% python3 -q
>>> import numpy as np
>>> np.set_printoptions(precision=1, suppress=True, linewidth=160)
>>> W0 = np.load("test1.npy")
>>> W0
array([[ 7,  7,  9,  3, -4, -5, -5,  9,  3],
       [ 0,  1, -5,  5,  9,  7, -7, -6, -8],
       [ 0,  0,  5, -5, -7,  5,  5, -5, -1],
       [ 0,  0,  0, -8,  8,  4,  4,  3, -3],
       [ 0,  0,  0,  0,  0,  9, -7, -2,  2],
       [ 0,  0,  0,  0,  0, -2, -9,  7,  4],
       [ 0,  0,  0,  0,  0,  0, -5,  9, -7],
       [ 0,  0,  0,  0,  0,  0,  0,  9,  4],
       [ 0,  0,  0,  0,  0,  0,  0,  0, -8]])
>>> U, sig, Vt = np.linalg.svd(W0)
>>> sig.round(1) + 0
array([24.6, 20.3, 14.7, 12.5, 12.1,  8.6,  4.4,  0.3,  0. ])
>>> M2 = U[:, :8] @ np.diag(sig[:8]) @ Vt[:8]
>>> np.round(np.abs(W0 - M2).max(), 1)
np.float64(0.0)
>>> np.round(np.linalg.norm(W0 - M2, 2), 1), round(float(sig[8]), 1)
(np.float64(0.0), 0.0)
>>> round(np.linalg.norm(W0 - M2) / np.linalg.norm(W0), 1)
np.float64(0.0)
>>> np.linalg.matrix_rank(M2)
np.int64(8)
>>> M2.round(1) + 0
array([[ 7.,  7.,  9.,  3., -4., -5., -5.,  9.,  3.],
       [ 0.,  1., -5.,  5.,  9.,  7., -7., -6., -8.],
       [ 0.,  0.,  5., -5., -7.,  5.,  5., -5., -1.],
       [ 0.,  0.,  0., -8.,  8.,  4.,  4.,  3., -3.],
       [ 0.,  0.,  0.,  0.,  0.,  9., -7., -2.,  2.],
       [ 0.,  0.,  0.,  0.,  0., -2., -9.,  7.,  4.],
       [ 0.,  0.,  0.,  0.,  0.,  0., -5.,  9., -7.],
       [ 0.,  0.,  0.,  0.,  0.,  0.,  0.,  9.,  4.],
       [ 0.,  0.,  0.,  0.,  0.,  0.,  0.,  0., -8.]])
>>> np.round(np.linalg.norm(W0, 2) / np.linalg.norm(W0), 1)
np.float64(0.6)
>>> np.argsort(-np.linalg.norm(W0, axis=0).round(6), kind="stable")[:3]
array([7, 6, 8])
>>> [round(float(x), 1) for x in np.linalg.svd(W0, compute_uv=False)[:3]]
[24.6, 20.3, 14.7]
>>> np.sort(np.abs(np.linalg.eigvals(W0)))
array([0., 1., 2., 5., 5., 7., 8., 8., 9.])
>>> np.round(np.abs(np.linalg.eigvals(W0)).max(), 1)
np.float64(9.0)
>>> W0 @ W0
array([[  49,   56,   73,  -13,   -4,   45,   71,   -6,  -34],
       [   0,    1,  -30,  -10,   84,   69, -103,  -52,  117],
       [   0,    0,   25,   15,  -75,  -68,  -16,    9,  -31],
       [   0,    0,    0,   64,  -64,   32, -144,   51,   64],
       [   0,    0,    0,    0,    0,  -18,  -46,  -18,   61],
       [   0,    0,    0,    0,    0,    4,   63,  -32,   51],
       [   0,    0,    0,    0,    0,    0,   25,   36,  127],
       [   0,    0,    0,    0,    0,    0,    0,   81,    4],
       [   0,    0,    0,    0,    0,    0,    0,    0,   64]])
>>> print(np.allclose(W0 @ W0.T, W0.T @ W0))
False
>>> m1 = np.loadtxt("arr.csv", delimiter=",")
>>> print(m1)
[[5. 1. 1. 1.]
 [1. 5. 1. 1.]
 [1. 1. 5. 1.]
 [1. 1. 1. 5.]]
>>> f, g = m1[1], m1[3]
>>> f @ g
np.float64(12.0)
>>> p = (f @ g) / (f @ f) * f
>>> g - p
array([ 0.6, -1.1,  0.6,  4.6])
>>> np.linalg.matrix_rank(np.outer(f, g))
np.int64(1)
>>> p
array([0.4, 2.1, 0.4, 0.4])
>>> w, vecs = np.linalg.eig(m1)
>>> np.sort(np.linalg.eigvals(np.linalg.inv(m1)))
array([0.1, 0.2, 0.2, 0.2])
>>> np.round(m1 @ vecs[:, 0] - w[0] * vecs[:, 0], 1) + 0
array([0., 0., 0., 0.])
>>> np.sort(np.linalg.eigvals(m1.T))
array([4., 4., 4., 8.])
>>> x = np.array([-1, 1, -3, 1])
>>> rhs = m1 @ x
>>> rhs
array([ -6.,   2., -14.,   2.])
>>> np.linalg.solve(m1, 4 * rhs)
array([ -4.,   4., -12.,   4.])
>>> np.round(np.linalg.solve(m1.T, m1[1]), 1) + 0
array([0., 1., 0., 0.])
>>> w, vecs = np.linalg.eigh(m1)
>>> print(np.linalg.eigvalsh(m1 @ m1))
[16. 16. 16. 64.]
>>> np.unique(w.round(6) + 0, return_counts=True)[1]
array([3, 1])
>>> np.abs(vecs[:, -1]).round(6).argmax()
np.int64(0)
>>> U, sig, Vt = np.linalg.svd(m1, full_matrices=False)
>>> sig / sig[0]
array([1. , 0.5, 0.5, 0.5])
>>> M2 = np.array([[1, 1], [1, -1]])
>>> rng = np.random.default_rng(36)
>>> E = np.kron(M2, np.kron(M2, M2))[rng.permutation(8)][:7]
>>> E
array([[ 1, -1,  1, -1, -1,  1, -1,  1],
       [ 1,  1,  1,  1,  1,  1,  1,  1],
       [ 1, -1, -1,  1, -1,  1,  1, -1],
       [ 1,  1,  1,  1, -1, -1, -1, -1],
       [ 1, -1,  1, -1,  1, -1,  1, -1],
       [ 1,  1, -1, -1,  1,  1, -1, -1],
       [ 1, -1, -1,  1,  1, -1, -1,  1]])
>>> x = np.array([1, 3, 3, 1, 1, 2, 3, 3])
>>> print(np.sign((E @ x).round(6)))
[ 1  1 -1 -1 -1 -1 -1]
>>> (E * x).sum(axis=1)
array([ 1, 17, -3, -1, -1, -3, -5])
>>> print(np.einsum("ij,j->i", E, x))
[ 1 17 -3 -1 -1 -3 -5]
>>> print(E @ (2 * x))
[  2  34  -6  -2  -2  -6 -10]
>>> np.linalg.norm(E @ x) <= np.linalg.norm(E, 2) * np.linalg.norm(x) + 1e-9
np.True_
>>> np.count_nonzero(m1)
np.int64(16)
>>> np.unravel_index(np.abs(m1).argmax(), m1.shape)
(np.int64(0), np.int64(0))
>>> print(np.round(np.linalg.norm(m1), 1))
10.6
>>> f = np.array([0, -1, 0])
>>> np.polyval(f, E[5])
array([-1, -1,  1,  1, -1, -1,  1,  1])
>>> np.array([np.convolve(row, f, "same") for row in E])
array([[-1,  1, -1,  1,  1, -1,  1, -1],
       [-1, -1, -1, -1, -1, -1, -1, -1],
       [-1,  1,  1, -1,  1, -1, -1,  1],
       [-1, -1, -1, -1,  1,  1,  1,  1],
       [-1,  1, -1,  1, -1,  1, -1,  1],
       [-1, -1,  1,  1, -1, -1,  1,  1],
       [-1,  1,  1, -1, -1,  1,  1, -1]])
>>> np.convolve(E[5], f)
array([ 0, -1, -1,  1,  1, -1, -1,  1,  1,  0])
>>> M2 = E + rng.integers(-2, 3, (7, 3)) @ rng.integers(-2, 3, (3, 8))
>>> M2
array([[ 1,  3,  1, -1, -3,  1, -3,  3],
       [ 1,  5,  1,  1, -1,  1, -1,  3],
       [ 1, -6, -1,  2,  0,  1,  6, -2],
       [ 4,  3,  7,  6,  1, -1,  0,  0],
       [ 3, -3,  5,  3,  3, -1,  5, -1],
       [ 2,  8,  1, -1,  1,  1, -8,  0],
       [ 0, -5, -3,  0,  1, -1,  2,  0]])
>>> np.linalg.matrix_rank(M2 - E, tol=1e-8)
np.int64(3)
>>> print(np.round(np.linalg.svd(M2 - E, compute_uv=False), 1) + 0)
[15.6 11.4  3.6  0.   0.   0.   0. ]
>>> np.abs(M2 - E).sum(axis=1)
array([10, 10, 13, 20, 18, 18, 12])
>>> arr = np.load("m.npy")
>>> print(arr)
[[-0.1  0.3 -0.1  0.4]
 [ 0.1 -1.   0.2  1.5]
 [ 0.7  0.  -0.7 -0.2]
 [-0.1  0.   0.6 -0.2]]
>>> lab = rng.permutation(4)
>>> lab
array([3, 2, 0, 1])
>>> M2 = arr[lab][:, lab]
>>> print(M2)
[[-0.2  0.6 -0.1  0. ]
 [-0.2 -0.7  0.7  0. ]
 [ 0.4 -0.1 -0.1  0.3]
 [ 1.5  0.2  0.1 -1. ]]
>>> np.trace(M2)
np.float64(-2.0)
>>> np.diag(M2)
array([-0.2, -0.7, -0.1, -1. ])
>>> U, sig, Vt = np.linalg.svd(arr, full_matrices=False)
>>> np.round(np.abs(Vt[0]), 1) + 0
array([0. , 0.5, 0.1, 0.8])
>>> np.cumsum(sig ** 2) / np.sum(sig ** 2)
array([0.7, 0.9, 1. , 1. ])
>>> print(np.allclose(U * sig @ Vt, arr))
True
>>> np.round(U.T @ arr @ Vt.T, 1) + 0
array([[1.8, 0. , 0. , 0. ],
       [0. , 1.1, 0. , 0. ],
       [0. , 0. , 0.6, 0. ],
       [0. , 0. , 0. , 0.2]])
>>> (sig > 1e-8).sum()
np.int64(4)
>>> np.count_nonzero(arr)
np.int64(14)
>>> arr.sum(axis=1)
array([ 0.5,  0.8, -0.2,  0.3])
>>> np.linalg.matrix_rank(arr)
np.int64(4)
>>> np.linalg.svd(arr, compute_uv=False)
array([1.8, 1.1, 0.6, 0.2])
>>> arr - arr[0]
array([[ 0. ,  0. ,  0. ,  0. ],
       [ 0.2, -1.3,  0.3,  1.1],
       [ 0.8, -0.3, -0.6, -0.6],
       [ 0. , -0.3,  0.7, -0.6]])
>>> def softmax(z):
...     e = np.exp(z - z.max(axis=-1, keepdims=True))
...     return e / e.sum(axis=-1, keepdims=True)
... 
>>> np.round(softmax(10 * arr[3]), 1) + 0
array([0., 0., 1., 0.])
>>> softmax(arr).sum(axis=1)
array([1., 1., 1., 1.])
>>> att = arr @ arr.T / np.sqrt(4)
>>> softmax(att)
array([[0.3, 0.3, 0.2, 0.2],
       [0.1, 0.6, 0.1, 0.1],
       [0.2, 0.2, 0.4, 0.2],
       [0.2, 0.2, 0.2, 0.3]])
>>> softmax(att).round(6).argmax(axis=1)
array([0, 1, 2, 3])
>>> f = np.array([0, 2, -2, 0])
>>> M2 = arr + np.outer(f, np.eye(4)[1])
>>> np.linalg.matrix_rank(np.linalg.inv(M2) - np.linalg.inv(arr), tol=1e-8)
np.int64(1)
>>> M2
array([[-0.1,  0.3, -0.1,  0.4],
       [ 0.1,  1. ,  0.2,  1.5],
       [ 0.7, -2. , -0.7, -0.2],
       [-0.1,  0. ,  0.6, -0.2]])
>>> print(np.linalg.matrix_rank(M2 - arr))
1
>>> K = np.load("block2.npy")
>>> K
array([[-1,  1,  2,  0,  0,  1, -2, -2,  0, -2,  2],
       [ 1, -1,  1,  0,  0, -2,  2, -1,  2,  2,  2],
       [-1,  2,  0,  0,  2, -2,  1,  1,  2, -2,  0],
       [-1,  1,  1,  2, -2,  2,  0,  1,  1,  0,  0],
       [-2,  1, -1,  1,  2,  0, -2, -2, -1,  0, -2],
       [ 0, -1, -2,  2, -1, -1, -2,  0, -2, -1,  0],
       [-1,  1,  1,  2, -2,  2,  0,  1,  1,  0,  0]])
>>> # rows and columns are dependent
>>> f = np.array([5, 4, -8])
>>> np.polyval(f, K[2])
array([-7, 20, -8, -8, 20,  4,  1,  1, 20,  4, -8])
>>> print(np.array([np.convolve(row, f, "same") for row in K]))
[[  1  22   0 -16   5  -6 -26   8   6   2  24]
 [ -1  -7  12  -8 -10   2  19 -10  26   2  -8]
 [  6  16 -16  10  -2 -19  25   6 -10 -24  16]
 [  1  17   6 -10 -14  24 -11   9  -4  -8   0]
 [ -3  15  -7  22   0 -26 -18   3  12  -2  -8]
 [ -5 -14  10  19 -25  -6   0   6 -13  12   8]
 [  1  17   6 -10 -14  24 -11   9  -4  -8   0]]
>>> np.correlate(K[2], K[6], "full")
array([ 0,  0, -1,  1,  2, -2,  8, -6,  2,  7, -2,  8, -4,  4, -9, 12, -2, -1, -4,  2,  0])
>>> np.cross(K[2, :3], K[6, :3])
array([2, 1, 1])
>>> np.convolve(K[2], f)
array([ -5,   6,  16, -16,  10,  -2, -19,  25,   6, -10, -24,  16,   0])
>>> mat = np.loadtxt("dump.csv", delimiter=",")
>>> mat
array([[  5.6,   6.1,   4.1,   6.1,   2.3,   6.2,   3.6,   9.4,   3.9,   4.4,  10. ,   2.5],
       [  8.6,   9.5,   5.1,   9.5,   4.7,   8.9,   5. ,  14.3,   5.4,   8. ,  14.4,   4.2],
       [ -2.5,  -2.6,   2.1,  -3.5,  -4.8,  -3.1,   1.6,  -0.9,   1.9, -10.1,  -0.9,  -5.3],
       [  1.6,   1.6,  -2.5,   2.3,   4. ,   2.5,  -2. ,   0.4,  -2. ,   8.1,  -0.3,   3.9],
       [  6. ,   6.1,   2.3,   6.3,   3.5,   6.2,   2.2,   7.8,   2. ,   8.6,   8.3,   3.6],
       [  0.6,   0. ,  -3.1,  -0.5,   3.1,   0. ,  -3.3,  -2.5,  -3.3,   6. ,  -3.3,   3.1],
       [ -6. ,  -6.7,  -5. ,  -5.9,  -1. ,  -5.7,  -4.5, -11.5,  -4.6,  -2.1, -11.1,  -1.2],
       [  4.2,   4.2,   4.6,   4. ,  -1.2,   4.3,   4.9,   9. ,   5.4,  -2.1,   9. ,  -0.6]])
>>> print(np.linalg.norm(mat, axis=1).argmax())
1
>>> print(np.round(np.linalg.norm(mat[3], 1), 1), np.round(np.linalg.norm(mat[3], np.inf), 1))
31.2 8.1
>>> round(float(mat[3] @ mat[4]), 1)
133.5
>>> round(np.linalg.norm(mat) ** 2 / np.linalg.norm(mat, 2) ** 2, 1)
np.float64(1.2)
>>> np.linalg.norm(mat, axis=1)
array([20.2, 30.5, 14.1, 11.3, 19.9, 10.2, 21.8, 17.7])
>>> round(np.linalg.norm(mat, 1), 1), round(float(np.linalg.norm(mat, np.inf)), 1)
(np.float64(57.3), 97.6)
>>> round(float(np.linalg.norm(mat, "nuc")), 1)
77.1
